$ ipython --no-banner

In [1]: import numpy as np

In [2]: np.set_printoptions(precision=2, suppress=True, linewidth=120, legacy="1.25")

In [3]: def rnd(a):
   ...:     return np.round(a, 2) + 0
   ...: 

In [4]: data = np.load("out9.npy")

In [5]: print(rnd(data))
[[0.12 0.   0.12 0.   0.   0.   0.12 0.12 0.12 0.12 0.   0.12 0.   0.12]
 [0.   0.2  0.2  0.   0.   0.   0.2  0.   0.   0.2  0.   0.   0.   0.2 ]
 [0.17 0.   0.17 0.17 0.   0.   0.17 0.   0.   0.   0.17 0.17 0.   0.  ]
 [0.2  0.2  0.2  0.2  0.   0.   0.   0.   0.   0.   0.   0.   0.2  0.  ]
 [0.   0.2  0.   0.   0.2  0.   0.   0.2  0.2  0.   0.   0.2  0.   0.  ]
 [0.   0.   0.33 0.   0.   0.33 0.   0.   0.   0.33 0.   0.   0.   0.  ]
 [0.   0.   0.   0.   0.17 0.17 0.17 0.17 0.   0.   0.17 0.   0.17 0.  ]
 [0.   0.2  0.   0.2  0.   0.2  0.   0.2  0.   0.2  0.   0.   0.   0.  ]
 [0.   0.   0.   0.   0.33 0.   0.   0.   0.33 0.   0.   0.33 0.   0.  ]
 [0.17 0.   0.17 0.17 0.17 0.   0.   0.17 0.   0.17 0.   0.   0.   0.  ]
 [0.   0.   0.12 0.   0.12 0.12 0.   0.   0.   0.12 0.25 0.12 0.12 0.  ]
 [0.   0.   0.   0.25 0.25 0.   0.   0.   0.25 0.   0.   0.25 0.   0.  ]
 [0.11 0.   0.11 0.11 0.11 0.   0.   0.11 0.   0.11 0.11 0.11 0.11 0.  ]
 [0.12 0.12 0.   0.12 0.12 0.12 0.   0.   0.   0.12 0.   0.12 0.   0.12]]

In [6]: th = np.radians(45)

In [7]: r_ = np.eye(14)

In [8]: r_[5, 5] = r_[3, 3] = np.cos(th)

In [9]: r_[5, 3], r_[3, 5] = -np.sin(th), np.sin(th)

In [10]: M2 = data @ r_.T

In [11]: print(np.allclose(np.linalg.norm(data, axis=1), np.linalg.norm(M2, axis=1)))
True

In [12]: f = np.array([3, 1, 4, 1, 5, -2, 0, 2, -1, 0, -5, -5, 2, 2])

In [13]: M2 = data + np.outer(f, np.eye(14)[0])

In [14]: print(np.linalg.matrix_rank(M2 - data))
1

In [15]: E = np.loadtxt("case8.csv", delimiter=",")

In [16]: print(rnd(E))
[[ 0.94 -0.14 -0.1  -0.1  -0.06 -0.1  -0.02 -0.02 -0.02 -0.02 -0.14 -0.02 -0.14 -0.1  -0.1 ]
 [-0.14  0.67 -0.24 -0.24 -0.14 -0.24 -0.05 -0.05 -0.05 -0.05 -0.33 -0.05 -0.33 -0.24 -0.24]
 [-0.1  -0.24  0.83 -0.17 -0.1  -0.17 -0.03 -0.03 -0.03 -0.03 -0.24 -0.03 -0.24 -0.17 -0.17]
 [-0.1  -0.24 -0.17  0.83 -0.1  -0.17 -0.03 -0.03 -0.03 -0.03 -0.24 -0.03 -0.24 -0.17 -0.17]
 [-0.06 -0.14 -0.1  -0.1   0.94 -0.1  -0.02 -0.02 -0.02 -0.02 -0.14 -0.02 -0.14 -0.1  -0.1 ]
 [-0.1  -0.24 -0.17 -0.17 -0.1   0.83 -0.03 -0.03 -0.03 -0.03 -0.24 -0.03 -0.24 -0.17 -0.17]
 [-0.02 -0.05 -0.03 -0.03 -0.02 -0.03  0.99 -0.01 -0.01 -0.01 -0.05 -0.01 -0.05 -0.03 -0.03]
 [-0.02 -0.05 -0.03 -0.03 -0.02 -0.03 -0.01  0.99 -0.01 -0.01 -0.05 -0.01 -0.05 -0.03 -0.03]
 [-0.02 -0.05 -0.03 -0.03 -0.02 -0.03 -0.01 -0.01  0.99 -0.01 -0.05 -0.01 -0.05 -0.03 -0.03]
 [-0.02 -0.05 -0.03 -0.03 -0.02 -0.03 -0.01 -0.01 -0.01  0.99 -0.05 -0.01 -0.05 -0.03 -0.03]
 [-0.14 -0.33 -0.24 -0.24 -0.14 -0.24 -0.05 -0.05 -0.05 -0.05  0.67 -0.05 -0.33 -0.24 -0.24]
 [-0.02 -0.05 -0.03 -0.03 -0.02 -0.03 -0.01 -0.01 -0.01 -0.01 -0.05  0.99 -0.05 -0.03 -0.03]
 [-0.14 -0.33 -0.24 -0.24 -0.14 -0.24 -0.05 -0.05 -0.05 -0.05 -0.33 -0.05  0.67 -0.24 -0.24]
 [-0.1  -0.24 -0.17 -0.17 -0.1  -0.17 -0.03 -0.03 -0.03 -0.03 -0.24 -0.03 -0.24  0.83 -0.17]
 [-0.1  -0.24 -0.17 -0.17 -0.1  -0.17 -0.03 -0.03 -0.03 -0.03 -0.24 -0.03 -0.24 -0.17  0.83]]

In [17]: ev, V = np.linalg.eigh(E)

In [18]: print((ev > 1e-8).sum(), (ev < -1e-8).sum())
14 1

In [19]: print(rnd(ev.sum()), np.trace(E))
13.0 13.0

In [20]: print(rnd(np.linalg.eigvalsh(E @ E)))
[1. 1. 1. 1. 1. 1. 1. 1. 1. 1. 1. 1. 1. 1. 1.]

In [21]: print(rnd(ev))
[-1.  1.  1.  1.  1.  1.  1.  1.  1.  1.  1.  1.  1.  1.  1.]

In [22]: print(rnd(np.linalg.eigvalsh(E + -2 * np.eye(15))))
[-3. -1. -1. -1. -1. -1. -1. -1. -1. -1. -1. -1. -1. -1. -1.]

In [23]: X = np.loadtxt("data.csv", delimiter=",")

In [24]: print(X)
[[2. 2. 3. 2. 0. 0. 2. 3. 0. 3.]
 [1. 3. 1. 3. 2. 3. 0. 3. 3. 0.]
 [3. 1. 0. 0. 3. 0. 0. 1. 2. 1.]
 [0. 0. 2. 1. 2. 0. 3. 1. 0. 3.]
 [2. 2. 3. 2. 0. 0. 2. 3. 0. 3.]
 [0. 3. 3. 3. 1. 1. 1. 1. 1. 2.]
 [1. 0. 2. 0. 1. 3. 3. 1. 1. 0.]
 [1. 0. 0. 3. 0. 1. 0. 1. 3. 2.]
 [1. 2. 3. 3. 1. 3. 1. 2. 0. 2.]
 [3. 3. 0. 3. 1. 1. 0. 1. 3. 1.]
 [0. 2. 0. 3. 1. 1. 0. 3. 2. 3.]
 [1. 1. 3. 2. 0. 2. 1. 3. 2. 0.]
 [2. 3. 2. 3. 0. 1. 3. 0. 1. 1.]
 [0. 3. 3. 2. 3. 1. 2. 2. 3. 0.]]

In [25]: M2 = np.array([[8, 0, 4],
    ...:     [5, 8, 5],
    ...:     [-7, 5, -9],
    ...:     [2, 2, -2],
    ...:     [3, -2, -2],
    ...:     [-4, 8, 9],
    ...:     [-4, -5, -5],
    ...:     [-8, -6, -2],
    ...:     [9, 0, 8],
    ...:     [4, -6, 0]])

In [26]: print(np.einsum("ij->j", X))
[17. 25. 25. 30. 15. 17. 18. 25. 21. 21.]

In [27]: print(np.linalg.matrix_rank(X @ M2))
3

In [28]: print(np.einsum("ij,ij->i", X, X))
[43. 51. 25. 28. 43. 36. 26. 25. 42. 40. 37. 33. 38. 49.]

In [29]: def softmax(z):
    ...:     e = np.exp(z - z.max(axis=-1, keepdims=True))
    ...:     return e / e.sum(axis=-1, keepdims=True)
    ...: 

In [30]: print(rnd(softmax(X[10] + 2)))
[0.01 0.09 0.01 0.24 0.03 0.03 0.01 0.24 0.09 0.24]

In [31]: print(rnd(softmax(10 * X[10])))
[0.   0.   0.   0.33 0.   0.   0.   0.33 0.   0.33]

In [32]: att = X @ X.T / np.sqrt(10)

In [33]: print(rnd(softmax(att)[10] @ X))
[0.58 2.34 0.77 2.9  1.25 1.57 0.27 2.75 2.12 1.91]

In [34]: f, g = X[6], X[1]

In [35]: print(f @ g)
20.0

In [36]: pr = (f @ g) / (f @ f) * f

In [37]: print(rnd(np.linalg.norm(f + g) ** 2 + np.linalg.norm(f - g) ** 2))
154.0

In [38]: print(rnd(g - pr))
[ 0.23  3.   -0.54  3.    1.23  0.69 -2.31  2.23  2.23  0.  ]

In [39]: print(rnd((g - pr) @ f))
0.0

In [40]: x0 = np.array([-2, 1, 1, -2, 2, -3, 2, -1, 0, 0])

In [41]: y = X @ x0

In [42]: print(rnd(np.linalg.solve(X.T @ X, X.T @ y)))
[-2.  1.  1. -2.  2. -3.  2. -1.  0.  0.]

In [43]: print(rnd(np.linalg.pinv(X) @ X))
[[1. 0. 0. 0. 0. 0. 0. 0. 0. 0.]
 [0. 1. 0. 0. 0. 0. 0. 0. 0. 0.]
 [0. 0. 1. 0. 0. 0. 0. 0. 0. 0.]
 [0. 0. 0. 1. 0. 0. 0. 0. 0. 0.]
 [0. 0. 0. 0. 1. 0. 0. 0. 0. 0.]
 [0. 0. 0. 0. 0. 1. 0. 0. 0. 0.]
 [0. 0. 0. 0. 0. 0. 1. 0. 0. 0.]
 [0. 0. 0. 0. 0. 0. 0. 1. 0. 0.]
 [0. 0. 0. 0. 0. 0. 0. 0. 1. 0.]
 [0. 0. 0. 0. 0. 0. 0. 0. 0. 1.]]

In [44]: print(y)
[ -2. -12.   0.   9.  -2.   0.  -2. -12. -10. -11.  -8.  -9.  -2.   7.]

In [45]: print(rnd(np.linalg.lstsq(X, y)[0]))
[-2.  1.  1. -2.  2. -3.  2. -1.  0.  0.]

In [46]: rng = np.random.default_rng(27)

In [47]: y = y + 0.3 * rng.normal(size=14)

In [48]: print(rnd(y))
[ -1.62 -11.77   0.29   8.68  -1.74  -0.05  -2.06 -11.66 -10.13 -11.38  -8.14  -9.36  -2.55   6.96]

In [49]: c, *_ = np.linalg.lstsq(X, y)

In [50]: print(c.round())
[-2.  1.  1. -2.  2. -3.  2. -1.  0.  0.]

In [51]: print(rnd(c))
[-1.99  1.04  1.09 -2.23  1.94 -2.97  1.85 -0.97  0.11  0.15]

In [52]: M2 = np.c_[X[:, :3] @ np.array([[0, -3, 2], [2, -3, -3], [-1, 2, 0]]), np.array([-2, 0, 2, 1, 0, 1, 3, 3, 2, 2, 1, 1, 0, 3])]

In [53]: print(M2)
[[  1.  -6.  -2.  -2.]
 [  5. -10.  -7.   0.]
 [  2. -12.   3.   2.]
 [ -2.   4.   0.   1.]
 [  1.  -6.  -2.   0.]
 [  3.  -3.  -9.   1.]
 [ -2.   1.   2.   3.]
 [  0.  -3.   2.   3.]
 [  1.  -3.  -4.   2.]
 [  6. -18.  -3.   2.]
 [  4.  -6.  -6.   1.]
 [ -1.   0.  -1.   1.]
 [  4. -11.  -5.   0.]
 [  3.  -3.  -9.   3.]]

In [54]: print(np.linalg.matrix_rank(np.c_[X, M2]))
11

In [55]: M = np.load("arr.npy")

In [56]: print(M)
[[  3   5   7   3   4   4   1   6   1  -9   4   8]
 [  4   2   1   7   9   3   8   8   0 -21   5   8]
 [  5   7   1   3   2   1   7   5   2  -9   2   6]
 [  3   5   4   7   6   2   7   5   2 -21   0   4]
 [  9   0   2   3   9   4   2   3   9  -9   5   4]
 [  8   3   2   1   1   2   5   2   0  -3   7   1]
 [  1   0   4   0   9   3   4   8   2   0   5   6]
 [  7   9   9   3   0   1   6   1   6  -9   7   7]
 [  6   6   3   2   6   7   4   4   9  -6   8   9]]

In [57]: w1 = np.array([[5, 2],
    ...:     [2, 1],
    ...:     [2, 3],
    ...:     [1, 1],
    ...:     [3, 2],
    ...:     [0, 0],
    ...:     [1, 0],
    ...:     [3, 1],
    ...:     [2, 0],
    ...:     [2, 5],
    ...:     [2, 5],
    ...:     [1, 2]])

In [58]: c = np.array([2, 0])

In [59]: H = np.maximum(M @ w1 + c, 0)

In [60]: print(rnd((H > 0).mean(axis=0)))
[1.   0.78]

In [61]: print((H > 0).astype(int))
[[1 1]
 [1 0]
 [1 1]
 [1 0]
 [1 1]
 [1 1]
 [1 1]
 [1 1]
 [1 1]]

In [62]: W2 = np.array([[2, 1, 1], [1, 2, 2]])

In [63]: print(w1 @ W2)
[[12  9  9]
 [ 5  4  4]
 [ 7  8  8]
 [ 3  3  3]
 [ 8  7  7]
 [ 0  0  0]
 [ 2  1  1]
 [ 7  5  5]
 [ 4  2  2]
 [ 9 12 12]
 [ 9 12 12]
 [ 4  5  5]]

In [64]: print(H @ W2)
[[190 155 155]
 [140  70  70]
 [149  88  88]
 [ 96  48  48]
 [248 178 178]
 [204 180 180]
 [257 244 244]
 [258 216 216]
 [307 263 263]]
